% python3 -q
>>> import numpy as np
>>> np.set_printoptions(precision=1, suppress=True, linewidth=120, floatmode="fixed")
>>> def tidy(a):
...     return np.round(a, 1) + 0
... 
>>> M = np.load("sample19.npy")
>>> print(M)
[[  0.0  -0.6  -0.5]
 [ -1.1  -1.3   0.7]
 [ -0.8  -1.2  -0.6]
 [  0.6   0.7   0.7]
 [-28.0 -38.0 -16.0]
 [  0.8  -0.2  -1.8]
 [  2.0   1.1  -0.9]
 [  1.2   0.2  -0.1]
 [  0.6  -0.1  -1.2]
 [  0.3  -0.5  -0.8]
 [  0.1   1.4  -0.3]]
>>> # row 4 dominates
>>> C = M[[4, 10]].astype(float)
>>> for _ in range(7):
...     idx = np.linalg.norm(M[:, None] - C, axis=-1).argmin(axis=1)
...     C = np.array([M[idx == j].mean(axis=0) for j in range(2)])
... 
>>> print(idx)
[1 1 1 1 0 1 1 1 1 1 1]
>>> print(np.abs(C[1] - C[0]).argmax())
1
>>> print(np.bincount(idx))
[ 1 10]
>>> x = np.array([4, 5, -1])
>>> y = M @ x
>>> print(tidy(np.linalg.solve(M.T @ M, M.T @ y)))
[ 4.0  5.0 -1.0]
>>> print(tidy(y))
[  -2.5  -11.6   -8.6    5.2 -286.0    4.0   14.4    5.9    3.1   -0.5    7.7]
>>> try:
...     np.linalg.solve(M, y)
... except np.linalg.LinAlgError as e:
...     print("failed:", e)
... 
failed: Last 2 dimensions of the array must be square
>>> print(tidy(np.linalg.pinv(M) @ M))
[[1.0 0.0 0.0]
 [0.0 1.0 0.0]
 [0.0 0.0 1.0]]
>>> rng = np.random.default_rng(7078)
>>> y = y + 0.1 * rng.normal(size=11)
>>> print(tidy(y))
[  -2.5  -11.8   -8.8    5.3 -286.2    4.1   14.5    5.9    3.0   -0.5    7.8]
>>> b, *_ = np.linalg.lstsq(M, y)
>>> print(tidy(b))
[ 4.0  5.1 -1.1]
>>> Xs = M - M.mean(axis=0)
>>> U, s, vt = np.linalg.svd(Xs, full_matrices=False)
>>> print(np.linalg.matrix_rank(Xs))
3
>>> print(tidy(s ** 2 / (s ** 2).sum()))
[1.0 0.0 0.0]
>>> print(np.searchsorted(np.cumsum(s ** 2) / (s ** 2).sum(), 0.9) + 1)
1
>>> print(np.abs(vt[0]).argmax())
1
>>> print((np.sign(U[:, 0]) == np.sign(U[0, 0])).astype(int))
[1 1 1 1 0 1 1 1 1 1 1]
>>> print(tidy(Xs.mean(axis=0)))
[0.0 0.0 0.0]
>>> print(np.abs(U[:, 0]).argmax())
4
>>> print(tidy((s ** 2).sum() ** 2 / (s ** 4).sum()))
1.0
>>> A = -1 * np.eye(3) + np.ones((3, 3))
>>> print(A)
[[0.0 1.0 1.0]
 [1.0 0.0 1.0]
 [1.0 1.0 0.0]]
>>> # equal to its transpose
>>> idx = rng.permutation(3)
>>> B = A[:, idx] * rng.choice([-1, 1], 3)
>>> print(B)
[[1.0 1.0 0.0]
 [1.0 0.0 1.0]
 [0.0 1.0 1.0]]
>>> U, _, vt = np.linalg.svd(A.T @ B)
>>> print(tidy(U @ vt))
[[0.0 0.0 1.0]
 [0.0 1.0 0.0]
 [1.0 0.0 0.0]]
>>> B = np.array([[1, 1], [1, -1]])
>>> m1 = np.kron(B, np.kron(B, B))[rng.permutation(8)][:3]
>>> print(m1)
[[ 1  1  1  1  1  1  1  1]
 [ 1  1  1  1 -1 -1 -1 -1]
 [ 1 -1 -1  1 -1  1  1 -1]]
>>> # column 2 repeats column 1
>>> B = np.array([[2, 3], [1, 1], [2, 2], [2, 2], [2, 3], [1, 3], [3, 1], [1, 3]])
>>> print(np.einsum("ik,kj->ji", m1, B))
[[14  0  2]
 [18 -2  0]]
>>> print(B.T @ m1.T)
[[14  0  2]
 [18 -2  0]]
>>> print(np.einsum("ij,ij->i", m1, m1))
[8 8 8]
>>> mat = np.load("a.npy")
>>> print(mat)
[[0 2 1]
 [0 0 2]
 [2 0 1]
 [0 2 9]]
>>> # row 3 is much longer than the rest
>>> x = np.array([8, 7, 0])
>>> print(mat @ np.ones(3))
[ 3.0  2.0  3.0 11.0]
>>> print((mat @ x).argmax())
2
>>> print(np.linalg.norm(mat, axis=1).argmax())
3
>>> print(tidy(np.linalg.norm(mat[0] - mat[3])))
8.0
>>> print(tidy(np.linalg.norm(mat, "nuc")))
13.4
>>> q, evecs = np.linalg.qr(mat[:, :1])[0], np.linalg.qr(mat[:, 1:])[0]
>>> s = np.linalg.svd(q.T @ evecs, compute_uv=False)
>>> print((s > 0.9).sum())
0
>>> print(tidy(np.degrees(np.arccos(s.clip(0, 1)))))
[80.5]
>>> print(tidy(np.linalg.norm(q @ q.T - evecs @ evecs.T, 2)))
1.0
>>> B = np.array([[-1, -3, -3, -2], [1, -1, -3, 3], [-2, 2, -3, 3], [0, 0, 0, -3]])
>>> E = np.tril(B)
>>> print(E)
[[-1  0  0  0]
 [ 1 -1  0  0]
 [-2  2 -3  0]
 [ 0  0  0 -3]]
>>> print(np.linalg.matrix_power(E - np.diag(np.diag(E)), 4))
[[0 0 0 0]
 [0 0 0 0]
 [0 0 0 0]
 [0 0 0 0]]
>>> print(tidy(np.sort(np.linalg.eigvals(E))))
[-3.0 -3.0 -1.0 -1.0]
>>> print(E @ E)
[[ 1  0  0  0]
 [-2  1  0  0]
 [10 -8  9  0]
 [ 0  0  0  9]]
